$ python -q
>>> import numpy as np
>>> from numpy import linalg as LA
>>> np.set_printoptions(precision=2, suppress=True, linewidth=160)
>>> Y = np.array([[-8, 7, 8], [-3, 7, 2], [-3, 2, 1]])
>>> data = np.triu(Y, 1)
>>> print(data)
[[0 7 8]
 [0 0 2]
 [0 0 0]]
>>> T = np.stack([data, 5 * data, data[::-1]])
>>> print(LA.matrix_rank(T.reshape(3, -1)))
2
>>> print(T.shape)
(3, 3, 3)
>>> print(T.sum(axis=0))
[[ 0 42 48]
 [ 0  0 14]
 [ 0  7  8]]
>>> left, sig, Vt = LA.svd(data)
>>> print(np.argmax(sig[:-1] / (sig[1:] + 1e-6)) + 1)
2
>>> print(sig)
[10.74  1.3   0.  ]
>>> Y = left[:, :2] @ np.diag(sig[:2]) @ Vt[:2]
>>> print(Y.round(2) + 0)
[[0. 7. 8.]
 [0. 0. 2.]
 [0. 0. 0.]]
>>> print(round(LA.norm(data - Y, 2), 2), sig[2])
0.0 0.0
>>> print(round(float(LA.norm(data - Y) / LA.norm(data)), 2))
0.0
>>> print(LA.matrix_rank(Y))
2
>>> print(np.round(np.abs(data - Y).max(), 2))
0.0
>>> print(np.allclose(data @ data.T, data.T @ data))
False
>>> assert data == data.T
Traceback (most recent call last):
  File "<python-input-20>", line 1, in <module>
    assert data == data.T
           ^^^^^^^^^^^^^^
ValueError: The truth value of an array with more than one element is ambiguous. Use a.any() or a.all()
>>> print(np.sort(np.abs(LA.eigvals(data))))
[0. 0. 0.]
>>> th = np.radians(120)
>>> Rm = np.eye(3)
>>> Rm[1, 1] = Rm[2, 2] = np.cos(th)
>>> Rm[1, 2], Rm[2, 1] = -np.sin(th), np.sin(th)
>>> print(Rm)
[[ 1.    0.    0.  ]
 [ 0.   -0.5  -0.87]
 [ 0.    0.87 -0.5 ]]
>>> Y = data @ Rm.T
>>> print(round(LA.det(Rm), 2), round(np.trace(Rm), 2))
1.0 0.0
>>> print(Y)
[[  0.   -10.43   2.06]
 [  0.    -1.73  -1.  ]
 [  0.     0.     0.  ]]
>>> left, sig, Vt = LA.svd(data)
>>> evecs = Vt[:(sig > 1e-8).sum()]
>>> rng = np.random.default_rng(49972)
>>> vec = data[1] + 5 * data[0] + rng.integers(2) * np.eye(3)[1]
>>> print(vec)
[ 0. 36. 42.]
>>> print(np.round(evecs.T @ evecs, 2) + 0)
[[0. 0. 0.]
 [0. 1. 0.]
 [0. 0. 1.]]
>>> print(round(LA.norm(vec - evecs.T @ evecs @ vec), 2))
0.0
>>> print(np.diag(evecs.T @ evecs))
[0. 1. 1.]
>>> feats = np.load("w.npy")
>>> print(feats)
[[ 0.3   0.3  -0.18 -0.3 ]
 [ 0.3   0.3  -0.18 -0.3 ]
 [-0.18 -0.18  0.11  0.18]
 [-0.3  -0.3   0.18  0.3 ]]
>>> left, sig, Vt = LA.svd(feats)
>>> evecs = Vt[:(sig > 1e-8).sum()]
>>> vec = feats[2] + -3 * feats[0] + rng.integers(2) * np.eye(4)[2]
>>> print(vec)
[-1.07 -1.07  1.64  1.07]
>>> print(np.allclose(evecs.T @ evecs @ vec, vec))
False
>>> vals, evecs = LA.eigh(feats)
>>> vec = np.array([4, 1, 4, 1])
>>> print(np.round(vec @ feats @ vec / (vec @ vec), 2), round(float(vals[0]), 2), vals[-1])
0.02 -0.0 1.0
>>> print((np.sign(evecs[:, -1].round(6)) == np.sign(evecs[0, -1].round(6))).astype(int))
[1 1 0 0]
>>> print(evecs * np.abs(vals) @ evecs.T)
[[ 0.3   0.3  -0.18 -0.3 ]
 [ 0.3   0.3  -0.18 -0.3 ]
 [-0.18 -0.18  0.11  0.18]
 [-0.3  -0.3   0.18  0.3 ]]
>>> vals, evecs = LA.eigh(feats)
>>> print(np.round(evecs.T @ feats @ evecs, 2) + 0)
[[0. 0. 0. 0.]
 [0. 0. 0. 0.]
 [0. 0. 0. 0.]
 [0. 0. 0. 1.]]
>>> print(evecs @ np.diag(vals) @ evecs.T)
[[ 0.3   0.3  -0.18 -0.3 ]
 [ 0.3   0.3  -0.18 -0.3 ]
 [-0.18 -0.18  0.11  0.18]
 [-0.3  -0.3   0.18  0.3 ]]
>>> print((vals > 1e-8).sum(), (vals < -1e-8).sum())
1 0
>>> print(np.unique(vals.round(6) + 0, return_counts=True)[1])
[3 1]
>>> print(np.abs(evecs[:, -1]).round(6).argmax())
0
>>> print(np.round(LA.eigvalsh(feats @ feats), 2) + 0)
[0. 0. 0. 1.]
>>> print(np.round(LA.svd(feats, compute_uv=False), 2) + 0)
[1. 0. 0. 0.]
>>> mat = np.load("x.npy")
>>> print(mat)
[[  1   5  -4]
 [  5  25 -20]
 [ -4 -20  16]]
>>> vals, evecs = LA.eigvalsh(mat)
Traceback (most recent call last):
  File "<python-input-60>", line 1, in <module>
    vals, evecs = LA.eigvalsh(mat)
    ^^^^^^^^^^^
ValueError: too many values to unpack (expected 2)
>>> vals, evecs = LA.eigh(mat)
>>> print((vals > 1e-8).sum(), (vals < -1e-8).sum())
1 0
>>> print(np.round(LA.eigvalsh(mat @ mat), 2) + 0)
[   0.    0. 1764.]
>>> print(np.abs(evecs[:, -1]).round(6).argmax())
1
>>> print(np.round(LA.svd(mat, compute_uv=False), 2) + 0)
[42.  0.  0.]
>>> print(vals.sum(), np.trace(mat))
42.0 42
>>> print(np.abs(evecs[:, -1]))
[0.15 0.77 0.62]
